% python3 -q
>>> import numpy as np
>>> from numpy import linalg as LA
>>> np.set_printoptions(suppress=True, linewidth=160)
>>> arr = np.load("m.npy")
>>> arr
array([[  6. ,   2.1,   1.5,  -0.5],
       [ 10. ,   1.6,   0.7,   0.9],
       [  8. ,  -0.9,  -0.1,   0.9],
       [-22. ,  -1.2,  -1.3,  -0.3],
       [-24. ,  -0.2,   0.9,  -1.6]])
>>> Uu, sigma, VT = LA.svd(arr)
>>> np.argmax(sigma[:-1] / (sigma[1:] + 1e-6)) + 1
np.int64(1)
>>> M2 = Uu[:, :1] @ np.diag(sigma[:1]) @ VT[:1]
>>> LA.matrix_rank(arr, rtol=0.05)
np.int64(2)
>>> round(float(np.abs(arr - M2).max()), 3)
1.845
>>> O, Rm = LA.qr(arr)
>>> np.trace(O @ O.T)
np.float64(4.0)
>>> O = arr.astype(float).copy()
>>> for j in range(4):
...     O[:, j] -= O[:, :j] @ (O[:, :j].T @ O[:, j])
...     O[:, j] /= LA.norm(O[:, j])
... 
>>> np.round(O.T @ arr, 3) + 0
array([[35.496,  1.482,  0.625,  1.64 ],
       [ 0.   ,  2.658,  1.811, -0.816],
       [ 0.   ,  0.   ,  1.257, -0.642],
       [ 0.   ,  0.   ,  0.   ,  0.868]])
>>> X = -2 * np.eye(3) + np.eye(3, k=1)
>>> X
array([[-2.,  1.,  0.],
       [ 0., -2.,  1.],
       [ 0.,  0., -2.]])
>>> # triangular
>>> def softmax(z):
...     e = np.exp(z - z.max(axis=-1, keepdims=True))
...     return e / e.sum(axis=-1, keepdims=True)
... 
>>> np.round(softmax(X[0]), 3)
array([0.035, 0.705, 0.259])
>>> np.round(softmax(X[0] + -1), 3)
array([0.035, 0.705, 0.259])
>>> S = X @ X.T / np.sqrt(3)
>>> np.round(softmax(S), 3)
array([[0.932, 0.016, 0.052],
       [0.017, 0.966, 0.017],
       [0.088, 0.028, 0.884]])
>>> softmax(S).round(6).argmax(axis=1)
array([0, 1, 2])
>>> np.round(softmax(S)[0] @ X, 3)
array([-1.863,  0.899, -0.088])
>>> w, evecs = LA.eig(X)
>>> np.round(np.sort(LA.eigvals(LA.inv(X))), 3)
array([-0.5, -0.5, -0.5])
>>> w
array([-2., -2., -2.])
>>> X @ evecs[:, 0] - w[0] * evecs[:, 0]
array([0., 0., 0.])
>>> Uu, sigma, VT = LA.svd(X, full_matrices=False)
>>> np.round(Uu.T @ Uu, 3) + 0
array([[1., 0., 0.],
       [0., 1., 0.],
       [0., 0., 1.]])
>>> np.allclose(Uu * sigma @ VT, X)
True
>>> np.round(VT @ VT.T, 3) + 0
array([[1., 0., 0.],
       [0., 1., 0.],
       [0., 0., 1.]])
>>> Uu.shape, sigma.shape, VT.shape
((3, 3), (3,), (3, 3))
>>> F = np.load("layer5.npy")
>>> F
array([[ 4,  5,  6],
       [ 7,  8,  9],
       [10, 11, 12],
       [13, 14, 15]])
>>> Uu, sigma, VT = LA.svd(F)
>>> sigma.round(3) + 0
array([35.002,  0.939,  0.   ])
>>> np.argmax(sigma[:-1] / (sigma[1:] + 1e-6)) + 1
np.int64(2)
>>> M2 = Uu[:, :2] @ np.diag(sigma[:2]) @ VT[:2]
>>> round(float(LA.norm(F - M2, 2)), 3), np.round(sigma[2], 3)
(0.0, np.float64(0.0))
>>> np.round(LA.norm(F - M2) / LA.norm(F), 3)
np.float64(0.0)
>>> LA.matrix_rank(F, rtol=0.05)
np.int64(1)
>>> M2 = F / LA.norm(F, axis=1, keepdims=True)
>>> G = M2 @ M2.T
>>> G[2].round(3)
array([0.996, 1.   , 1.   , 1.   ])
>>> (np.abs(G) > 0.9).astype(int)
array([[1, 1, 1, 1],
       [1, 1, 1, 1],
       [1, 1, 1, 1],
       [1, 1, 1, 1]])
>>> (G - 2 * np.eye(4)).round(6).argmax(axis=1)
array([1, 2, 3, 2])
>>> G.round(3)
array([[1.   , 0.998, 0.996, 0.995],
       [0.998, 1.   , 1.   , 0.999],
       [0.996, 1.   , 1.   , 1.   ],
       [0.995, 0.999, 1.   , 1.   ]])
>>> np.round(LA.norm(M2, axis=1), 3)
array([1., 1., 1., 1.])
